$ python -q
>>> import numpy as np
>>> import numpy.linalg as la
>>> np.set_printoptions(precision=3, suppress=True, linewidth=100, sign=" ")
>>> B = np.array([[-3, -2, -3, -3, -1],
...     [-2, -3, -1, 3, 3],
...     [-3, 1, -1, -2, -1],
...     [-3, -3, 1, 2, -3],
...     [-3, -1, -3, 1, -2],
...     [1, -3, 0, 2, -3]])
>>> mat = np.block([[np.zeros((6, 6)), B], [B.T, np.zeros((5, 5))]])
>>> mat
array([[ 0.,  0.,  0.,  0.,  0.,  0., -3., -2., -3., -3., -1.],
       [ 0.,  0.,  0.,  0.,  0.,  0., -2., -3., -1.,  3.,  3.],
       [ 0.,  0.,  0.,  0.,  0.,  0., -3.,  1., -1., -2., -1.],
       [ 0.,  0.,  0.,  0.,  0.,  0., -3., -3.,  1.,  2., -3.],
       [ 0.,  0.,  0.,  0.,  0.,  0., -3., -1., -3.,  1., -2.],
       [ 0.,  0.,  0.,  0.,  0.,  0.,  1., -3.,  0.,  2., -3.],
       [-3., -2., -3., -3., -3.,  1.,  0.,  0.,  0.,  0.,  0.],
       [-2., -3.,  1., -3., -1., -3.,  0.,  0.,  0.,  0.,  0.],
       [-3., -1., -1.,  1., -3.,  0.,  0.,  0.,  0.,  0.,  0.],
       [-3.,  3., -2.,  2.,  1.,  2.,  0.,  0.,  0.,  0.,  0.],
       [-1.,  3., -1., -3., -2., -3.,  0.,  0.,  0.,  0.,  0.]])
>>> # rank 10
>>> left, sigma, Vh = la.svd(mat)
>>> np.argmax(sigma[:-1] / (sigma[1:] + 1e-6)) + 1
np.int64(10)
>>> B = left[:, :10] @ np.diag(sigma[:10]) @ Vh[:10]
>>> round(float(la.norm(mat - B, 2)), 3), np.round(sigma[10], 3)
(0.0, np.float64(0.0))
>>> round(float(la.norm(mat - B) / la.norm(mat)), 3)
0.0
>>> (mat + mat.T) / 2
array([[ 0.,  0.,  0.,  0.,  0.,  0., -3., -2., -3., -3., -1.],
       [ 0.,  0.,  0.,  0.,  0.,  0., -2., -3., -1.,  3.,  3.],
       [ 0.,  0.,  0.,  0.,  0.,  0., -3.,  1., -1., -2., -1.],
       [ 0.,  0.,  0.,  0.,  0.,  0., -3., -3.,  1.,  2., -3.],
       [ 0.,  0.,  0.,  0.,  0.,  0., -3., -1., -3.,  1., -2.],
       [ 0.,  0.,  0.,  0.,  0.,  0.,  1., -3.,  0.,  2., -3.],
       [-3., -2., -3., -3., -3.,  1.,  0.,  0.,  0.,  0.,  0.],
       [-2., -3.,  1., -3., -1., -3.,  0.,  0.,  0.,  0.,  0.],
       [-3., -1., -1.,  1., -3.,  0.,  0.,  0.,  0.,  0.,  0.],
       [-3.,  3., -2.,  2.,  1.,  2.,  0.,  0.,  0.,  0.,  0.],
       [-1.,  3., -1., -3., -2., -3.,  0.,  0.,  0.,  0.,  0.]])
>>> np.trace(mat)
np.float64(0.0)
>>> np.allclose(mat @ mat.T, mat.T @ mat)
True
>>> np.round(la.det(mat), 3)
np.float64(0.0)
>>> np.allclose(mat, mat.T)
True
>>> la.determinant(mat)
Traceback (most recent call last):
  File "<python-input-17>", line 1, in <module>
    la.determinant(mat)
    ^^^^^^^^^^^^^^
AttributeError: module 'numpy.linalg' has no attribute 'determinant'
